$ python3 -q
>>> import numpy as np
>>> np.set_printoptions(precision=3, suppress=True, linewidth=120)
>>> def rnd(a):
...     return np.round(a, 3) + 0
... 
>>> E = np.load("block8.npy")
>>> print(rnd(E))
[[0.188 0.125 0.062 0.125 0.125 0.125 0.    0.125 0.062 0.    0.062]
 [0.062 0.188 0.    0.    0.188 0.188 0.062 0.062 0.062 0.    0.188]
 [0.    0.062 0.188 0.188 0.062 0.062 0.    0.188 0.062 0.188 0.   ]
 [0.105 0.105 0.105 0.158 0.    0.105 0.158 0.105 0.053 0.105 0.   ]
 [0.067 0.067 0.    0.067 0.2   0.2   0.    0.    0.    0.2   0.2  ]
 [0.154 0.077 0.    0.077 0.077 0.077 0.154 0.154 0.    0.077 0.154]
 [0.    0.133 0.133 0.067 0.2   0.    0.067 0.067 0.    0.133 0.2  ]
 [0.133 0.    0.    0.2   0.    0.2   0.133 0.133 0.067 0.    0.133]
 [0.    0.045 0.136 0.091 0.    0.091 0.136 0.091 0.136 0.136 0.136]
 [0.    0.154 0.    0.231 0.077 0.154 0.231 0.    0.    0.154 0.   ]
 [0.13  0.043 0.087 0.    0.13  0.087 0.13  0.043 0.13  0.087 0.13 ]]
>>> print(rnd(np.linalg.matrix_power(E, 100)))
[[0.083 0.094 0.057 0.103 0.104 0.118 0.102 0.083 0.047 0.096 0.114]
 [0.083 0.094 0.057 0.103 0.104 0.118 0.102 0.083 0.047 0.096 0.114]
 [0.083 0.094 0.057 0.103 0.104 0.118 0.102 0.083 0.047 0.096 0.114]
 [0.083 0.094 0.057 0.103 0.104 0.118 0.102 0.083 0.047 0.096 0.114]
 [0.083 0.094 0.057 0.103 0.104 0.118 0.102 0.083 0.047 0.096 0.114]
 [0.083 0.094 0.057 0.103 0.104 0.118 0.102 0.083 0.047 0.096 0.114]
 [0.083 0.094 0.057 0.103 0.104 0.118 0.102 0.083 0.047 0.096 0.114]
 [0.083 0.094 0.057 0.103 0.104 0.118 0.102 0.083 0.047 0.096 0.114]
 [0.083 0.094 0.057 0.103 0.104 0.118 0.102 0.083 0.047 0.096 0.114]
 [0.083 0.094 0.057 0.103 0.104 0.118 0.102 0.083 0.047 0.096 0.114]
 [0.083 0.094 0.057 0.103 0.104 0.118 0.102 0.083 0.047 0.096 0.114]]
>>> pr = np.eye(11)[8]
>>> for _ in range(4):
...     pr = pr @ E
...     print(pr.round(3))
... 
[0.    0.045 0.136 0.091 0.    0.091 0.136 0.091 0.136 0.136 0.136]
[0.056 0.085 0.084 0.118 0.08  0.097 0.12  0.092 0.059 0.112 0.098]
[0.074 0.094 0.064 0.112 0.097 0.113 0.106 0.085 0.047 0.101 0.107]
[0.081 0.094 0.058 0.106 0.102 0.117 0.103 0.084 0.046 0.097 0.112]
